$ python3 -q
>>> import numpy as np
>>> from numpy import linalg as LA
>>> np.set_printoptions(precision=1, suppress=True, linewidth=160, sign=" ")
>>> X = np.load("dump.npy")
>>> X
array([[ 1.2, -4.1, -5. ],
       [ 1.4, -4. , -5.2],
       [ 0.8, -3.8, -5. ],
       [ 1. , -4.4, -4.9],
       [ 1. , -4.4, -5. ],
       [ 1.2, -4. , -5. ],
       [ 1.7, -3.5, -4.9],
       [ 0.7, -4.3, -5.1],
       [ 0.5, -3.8, -5.1],
       [ 1.7,  8.4,  6.9],
       [ 1.6,  9.2,  6.9],
       [ 1.7,  9.2,  7. ],
       [ 2.2,  9.2,  6.4],
       [ 2.2,  8.7,  6.9],
       [ 1.6,  9. ,  7. ],
       [ 1.7,  8.8,  7. ],
       [ 1.6,  9.2,  6.7],
       [ 1.8,  8.6,  7.2]])
>>> X.shape
(18, 3)
>>> X.sum(axis=0)
array([ 25.6,  44. ,  16.8])
>>> np.count_nonzero(X)
np.int64(54)
>>> np.diff(X, axis=0)
array([[ 0.2,  0.1, -0.2],
       [-0.6,  0.2,  0.2],
       [ 0.2, -0.6,  0.1],
       [ 0. ,  0. , -0.1],
       [ 0.2,  0.4,  0. ],
       [ 0.5,  0.5,  0.1],
       [-1. , -0.8, -0.2],
       [-0.2,  0.5,  0. ],
       [ 1.2, 12.2, 12. ],
       [-0.1,  0.8,  0. ],
       [ 0.1,  0. ,  0.1],
       [ 0.5,  0. , -0.6],
       [ 0. , -0.5,  0.5],
       [-0.6,  0.3,  0.1],
       [ 0.1, -0.2,  0. ],
       [-0.1,  0.4, -0.3],
       [ 0.2, -0.6,  0.5]])
>>> np.abs(X).max()
np.float64(9.2)
>>> np.unravel_index(np.abs(X).argmax(), X.shape)
(np.int64(10), np.int64(1))
>>> round(float(LA.norm(X)), 1)
39.5
>>> Ac = X - X.mean(axis=0)
>>> vecs = LA.svd(Ac)[2][:2]
>>> Y = Ac - Ac @ vecs.T @ vecs
>>> round(LA.norm(Y) / LA.norm(Ac), 1)
np.float64(0.0)
>>> LA.norm(Y, axis=1).round(6).argmax()
np.int64(8)
>>> np.diag(vecs.T @ vecs)
array([ 0.8,  0.6,  0.6])
>>> (Ac @ vecs.T).std(axis=0)
array([ 8.8,  0.3])
>>> labels = X[:, 2] > np.median(X[:, 2])
>>> r0 = X[labels].mean(axis=0) - X[~labels].mean(axis=0)
>>> (((X - X.mean(axis=0)) @ r0 > 0) == labels).mean()
np.float64(1.0)
>>> labels.astype(int)
array([ 0,  0,  0,  0,  0,  0,  0,  0,  0,  1,  1,  1,  1,  1,  1,  1,  1,  1])
>>> ((X - X.mean(axis=0)) @ r0 > 0).astype(int)
array([ 0,  0,  0,  0,  0,  0,  0,  0,  0,  1,  1,  1,  1,  1,  1,  1,  1,  1])
>>> mat = np.load("sample8.npy")
>>> mat
array([[ 0.2,  0.9,  0.9],
       [ 0. ,  0.4,  0.6],
       [-0.1, -0.5, -0.6],
       [ 0.1,  0.1,  0.1],
       [ 0.1,  0.5,  0.5],
       [ 0. ,  0.6,  0.7],
       [-0.2, -0.4, -0.4],
       [ 0. ,  0.9,  0.9],
       [-0.1,  0.2,  0. ],
       [ 0.1, -0.6, -0.4],
       [-0.1, -0.1, -0.4],
       [ 0.1, -0.8, -0.7],
       [ 0.1, -0.9, -0.7],
       [ 0. , -1.9, -2.1],
       [ 0.2, -2. , -2. ],
       [-0.2, -1.2, -1.2],
       [-0.1, -0.9, -0.9],
       [ 0.1, -0.8, -0.6],
       [ 0.1,  1.5,  1.6],
       [ 0.1, -0.2, -0.1],
       [-0.1, -0.1,  0. ],
       [ 0. ,  0.4,  0.4],
       [-0.1,  1.2,  1.5],
       [ 0.1,  1. ,  0.9],
       [ 0.2,  0.4,  0.3]])
>>> vec = np.array([2, 1, 0])
>>> target = mat @ vec
>>> c, lr = np.zeros(3), 1 / LA.norm(mat, 2) ** 2
>>> for i in range(3):
...     c -= lr * mat.T @ (mat @ c - target)
...     if i % 1 == 0: print(i, round(LA.norm(mat @ c - target), 1))
... 
0 1.2
1 1.1
2 1.1
>>> round(float(LA.cond(mat)), 1)
13.7
>>> c
array([ 0.1,  0.5,  0.5])
>>> P = mat @ LA.solve(mat.T @ mat, mat.T)
>>> np.round(P @ mat[:, 2], 1) + 0
array([ 0.9,  0.6, -0.6,  0.1,  0.5,  0.7, -0.4,  0.9,  0. , -0.4, -0.4, -0.7, -0.7, -2.1, -2. , -1.2, -0.9, -0.6,  1.6, -0.1,  0. ,  0.4,  1.5,  0.9,  0.3])
>>> np.allclose(P @ P, P)
True
>>> Ac = mat - mat.mean(axis=1)
Traceback (most recent call last):
  File "<python-input-35>", line 1, in <module>
    Ac = mat - mat.mean(axis=1)
         ~~~~^~~~~~~~~~~~~~~~~~
ValueError: operands could not be broadcast together with shapes (25,3) (25,) 
>>> Ac = mat - mat.mean(axis=0)
>>> Uu, sv, Vh = LA.svd(Ac, full_matrices=False)
>>> np.round(Ac.mean(axis=0), 1) + 0
array([ 0.,  0.,  0.])
>>> np.abs(Uu[:, 0]).argmax()
np.int64(13)
>>> np.round(sv ** 2 / (sv ** 2).sum(), 1) + 0
array([ 1.,  0.,  0.])
>>> np.abs(Vh[0]).argmax()
np.int64(2)
>>> sv
array([ 6.4,  0.6,  0.5])
>>> C = mat[[10, 24]].astype(float)
>>> for _ in range(5):
...     labels = LA.norm(mat[:, None] - C, axis=-1).argmin(axis=1)
...     C = np.array([mat[labels == j].mean(axis=0) for j in range(2)])
... 
>>> labels
array([ 1,  1,  0,  1,  1,  1,  0,  1,  1,  0,  0,  0,  0,  0,  0,  0,  0,  0,  1,  0,  0,  1,  1,  1,  1])
>>> np.abs(C[1] - C[0]).argmax()
np.int64(2)
>>> C.round(1) + 0
array([[ 0. , -0.8, -0.8],
       [ 0.1,  0.7,  0.7]])
>>> r0 = np.array([5, 0])
>>> np.round(np.cross(mat[19, :3], mat[3, :3]), 1) + 0
array([ 0.,  0.,  0.])
>>> np.polyval(r0, mat[19])
array([ 0.5, -1. , -0.5])
>>> F = np.load("arr.npy")
>>> F
array([[-0.5,  0.4,  0.8],
       [ 0.5, -0.6,  0.6],
       [ 0.7,  0.7,  0.2]])
>>> P = np.triu(np.array([[1, 2, 0], [0, 1, 1], [1, 2, 2]]), 1) + np.eye(3)
>>> Y = P @ F @ LA.inv(P)
>>> Y
array([[ 0.4, -1.7,  3.7],
       [ 1.2, -2.2,  3. ],
       [ 0.7, -0.7,  0.8]])
>>> P @ F - F @ P
array([[ 1. , -0.1,  0.9],
       [ 0.7, -0.2,  0.8],
       [ 0. , -1.4, -0.7]])
>>> np.round(LA.det(Y), 1)
np.float64(1.0)
>>> t = np.radians(30)
>>> Rm = np.eye(3)
>>> Rm[1, 1] = Rm[0, 0] = np.cos(t)
>>> Rm[1, 0], Rm[0, 1] = -np.sin(t), np.sin(t)
>>> Rm
array([[ 0.9,  0.5,  0. ],
       [-0.5,  0.9,  0. ],
       [ 0. ,  0. ,  1. ]])
>>> Y = F @ Rm.T
>>> round(LA.det(Rm), 1), round(np.trace(Rm), 1)
(np.float64(1.0), np.float64(2.7))
>>> np.allclose(F @ F.T, Y @ Y.T)
True
>>> np.abs(Y - F).max(axis=0)
array([ 0.4,  0.4,  0. ])
>>> LA.norm(F, axis=0)
array([ 1.,  1.,  1.])
>>> np.round(F @ F.T, 1) + 0
array([[ 1.,  0.,  0.],
       [ 0.,  1.,  0.],
       [ 0.,  0.,  1.]])
>>> np.round(F.T @ F, 1) + 0
array([[ 1.,  0.,  0.],
       [ 0.,  1.,  0.],
       [ 0.,  0.,  1.]])
>>> np.round(F[:, 1] @ F[:, 0], 1)
np.float64(0.0)
>>> Uu, sv, Vh = LA.svd(F, full_matrices=False)
>>> Uu.shape, sv.shape, Vh.shape
((3, 3), (3,), (3, 3))
>>> (sv > 1e-8).sum()
np.int64(3)
>>> np.round(Uu.T @ Uu, 1) + 0
array([[ 1.,  0.,  0.],
       [ 0.,  1.,  0.],
       [ 0.,  0.,  1.]])
>>> np.round(Uu.T @ F @ Vh.T, 1) + 0
array([[ 1.,  0.,  0.],
       [ 0.,  1.,  0.],
       [ 0.,  0.,  1.]])
>>> round(float(np.sqrt((sv ** 2).sum())), 1), round(float(LA.norm(F)), 1)
(1.7, 1.7)
>>> np.round(Vh @ Vh.T, 1) + 0
array([[ 1.,  0.,  0.],
       [ 0.,  1.,  0.],
       [ 0.,  0.,  1.]])
>>> sv
array([ 1.,  1.,  1.])
>>> sv / sv[0]
array([ 1.,  1.,  1.])
>>> r0 = np.array([-2, 0, -1])
>>> Y = F + np.outer(r0, np.eye(3)[0])
>>> Y
array([[-2.5,  0.4,  0.8],
       [ 0.5, -0.6,  0.6],
       [-0.3,  0.7,  0.2]])
>>> M = np.loadtxt("test3.csv", delimiter=",")
>>> M
array([[ 0.,  0.,  0.,  0.],
       [ 0.,  1.,  1.,  2.],
       [ 0.,  1.,  1.,  1.],
       [ 0.,  1.,  1.,  2.]])
>>> round(LA.norm(M, 2) / LA.norm(M), 1)
np.float64(1.0)
>>> [round(float(x), 1) for x in LA.svd(M, compute_uv=False)[:3]]
[3.8, 0.5, 0.0]
>>> Uu, sv, Vh = LA.svd(M)
>>> np.argmax(sv[:-1] / (sv[1:] + 1e-6)) + 1
np.int64(2)
>>> Y = Uu[:, :2] @ np.diag(sv[:2]) @ Vh[:2]
>>> Y
array([[ 0.,  0.,  0.,  0.],
       [ 0.,  1.,  1.,  2.],
       [ 0.,  1.,  1.,  1.],
       [ 0.,  1.,  1.,  2.]])
>>> LA.matrix_rank(Y)
np.int64(2)
>>> P = np.triu(np.array([[3, 0, 1, -1], [2, 0, -2, -3], [-2, -3, -3, -1], [0, 1, -1, 0]]), 1) + np.eye(4)
>>> Y = P @ M @ LA.inv(P)
>>> np.trace(Y), np.trace(M)
(np.float64(4.0), np.float64(4.0))
>>> LA.matrix_rank(Y)
np.int64(2)
>>> m1 = np.loadtxt("out7.csv", delimiter=",")
>>> m1
array([[  0.,   0.,   3., -16.],
       [  0.,   0., -13.,  -4.],
       [ -3.,  13.,   0.,  -3.],
       [ 16.,   4.,   3.,   0.]])
>>> Y = m1 / np.sqrt((m1 ** 2).mean(axis=1, keepdims=True))
>>> m1 - m1.mean(axis=1, keepdims=True)
array([[  3.2,   3.2,   6.2, -12.8],
       [  4.2,   4.2,  -8.8,   0.2],
       [ -4.8,  11.2,  -1.8,  -4.8],
       [ 10.2,  -1.8,  -2.8,  -5.8]])
>>> LA.norm(Y, axis=1)
array([ 2.,  2.,  2.,  2.])
>>> LA.matrix_rank(m1 - m1.mean(axis=1, keepdims=True))
np.int64(3)
>>> Y[0]
array([ 0. ,  0. ,  0.4, -2. ])
>>> LA.matrix_rank(Y) == LA.matrix_rank(m1)
np.True_
>>> def softmax(z):
...     e = np.exp(z - z.max(axis=-1, keepdims=True))
...     return e / e.sum(axis=-1, keepdims=True)
... 
>>> np.round(softmax(m1[0] + -2), 1) + 0
array([ 0. ,  0. ,  0.9,  0. ])
>>> softmax(m1).sum(axis=1)
array([ 1.,  1.,  1.,  1.])
>>> np.round(softmax(10 * m1[0]), 1) + 0
array([ 0.,  0.,  1.,  0.])
>>> scores = m1 @ m1.T / np.sqrt(4)
>>> np.round(softmax(scores), 1) + 0
array([[ 1.,  0.,  0.,  0.],
       [ 0.,  1.,  0.,  0.],
       [ 0.,  0.,  1.,  0.],
       [ 0.,  0.,  0.,  1.]])
>>> np.round(softmax(scores)[0] @ m1, 1) + 0
array([  0.,   0.,   3., -16.])
>>> np.round(softmax(scores + np.triu(np.full(scores.shape, -np.inf), 1)), 1) + 0
array([[ 1.,  0.,  0.,  0.],
       [ 0.,  1.,  0.,  0.],
       [ 0.,  0.,  1.,  0.],
       [ 0.,  0.,  0.,  1.]])
>>> softmax(scores).round(6).argmax(axis=1)
array([ 0,  1,  2,  3])
>>> J = np.load("a.npy")
>>> J
array([[ 1. ,  0.5,  0.2,  0.1],
       [ 0.5,  1. ,  0.5,  0.2],
       [ 0.2,  0.5,  1. ,  0.5],
       [ 0.1,  0.2,  0.5,  1. ]])
>>> round(np.abs(LA.eigvals(J)).max(), 1)
np.float64(2.0)
>>> np.allclose(J @ J.T, J.T @ J)
True
>>> np.trace(J)
np.float64(4.0)
>>> vec = np.array([2, 0, 1, -1])
>>> target = J @ vec
>>> c, lr = np.zeros(4), 1 / LA.norm(J, 2) ** 2
>>> for i in range(30):
...     c -= lr * J.T @ (J @ c - target)
...     if i % 5 == 0: print(i, round(LA.norm(J @ c - target), 1))
... 
0 1.3
5 0.5
10 0.4
15 0.4
20 0.3
25 0.3
>>> np.round(LA.cond(J), 1)
np.float64(6.0)
>>> vec = np.ones(4)
>>> for _ in range(3):
...     vec = J @ vec
...     vec /= LA.norm(vec)
...     print(round(vec @ J @ vec, 1))
... 
2.0
2.0
2.0
>>> vec
array([ 0.4,  0.6,  0.6,  0.4])
>>> E = np.array([[1, 0, 0, 0], [3, 1, 0, 0], [2, 0, 1, 0], [2, 3, 0, 1]])
>>> w, vecs = LA.eig(E)
>>> E @ vecs[:, 0] - w[0] * vecs[:, 0]
array([ 0.,  0.,  0.,  0.])
>>> np.prod(w)
np.float64(1.0)
>>> np.sort(LA.eigvals(LA.inv(E)))
array([ 1.,  1.,  1.,  1.])
>>> np.sort(LA.eigvals(E @ E))
array([ 1.,  1.,  1.,  1.])
>>> np.sort(LA.eigvals(E.T))
array([ 1.,  1.,  1.,  1.])
>>> feats = np.loadtxt("run5.csv", delimiter=",")
>>> feats
array([[-0.9,  0.4],
       [ 0.4,  0.9]])
>>> rng = np.random.default_rng(61480)
>>> labels = rng.permutation(2)
>>> labels
array([ 0,  1])
>>> Y = feats[labels][:, labels]
>>> np.allclose(Y, feats)
True
>>> round(LA.det(Y), 1), round(LA.det(feats[labels]), 1)
(np.float64(-1.0), np.float64(-1.0))
>>> np.diag(Y)
array([-0.9,  0.9])
>>> np.round(feats @ feats.T, 1) + 0
array([[ 1.,  0.],
       [ 0.,  1.]])
>>> LA.pinv(feats)
array([[-0.9,  0.4],
       [ 0.4,  0.9]])
>>> w, vecs = LA.eigh(feats)
>>> vecs @ np.diag(w) @ vecs.T
array([[-0.9,  0.4],
       [ 0.4,  0.9]])
>>> np.round(w.sum(), 1), round(float(np.trace(feats)), 1)
(np.float64(0.0), 0.0)
>>> w
array([-1.,  1.])
>>> np.unique(w.round(6) + 0, return_counts=True)[1]
array([ 1,  1])
>>> np.abs(vecs[:, -1]).round(6).argmax()
np.int64(1)
>>> w, vecs = LA.eigh(feats)
>>> vec = np.array([0, -1])
>>> np.round(vecs * np.abs(w) @ vecs.T, 1) + 0
array([[ 1.,  0.],
       [ 0.,  1.]])
>>> LA.eigvalsh(feats[1:, 1:])
array([ 0.9])
>>> round(float(np.abs(feats).sum(axis=1).max()), 1), np.abs(w).max()
(1.3, np.float64(1.0))
>>> (np.sign(vecs[:, -1].round(6)) == np.sign(vecs[0, -1].round(6))).astype(int)
array([ 1,  1])
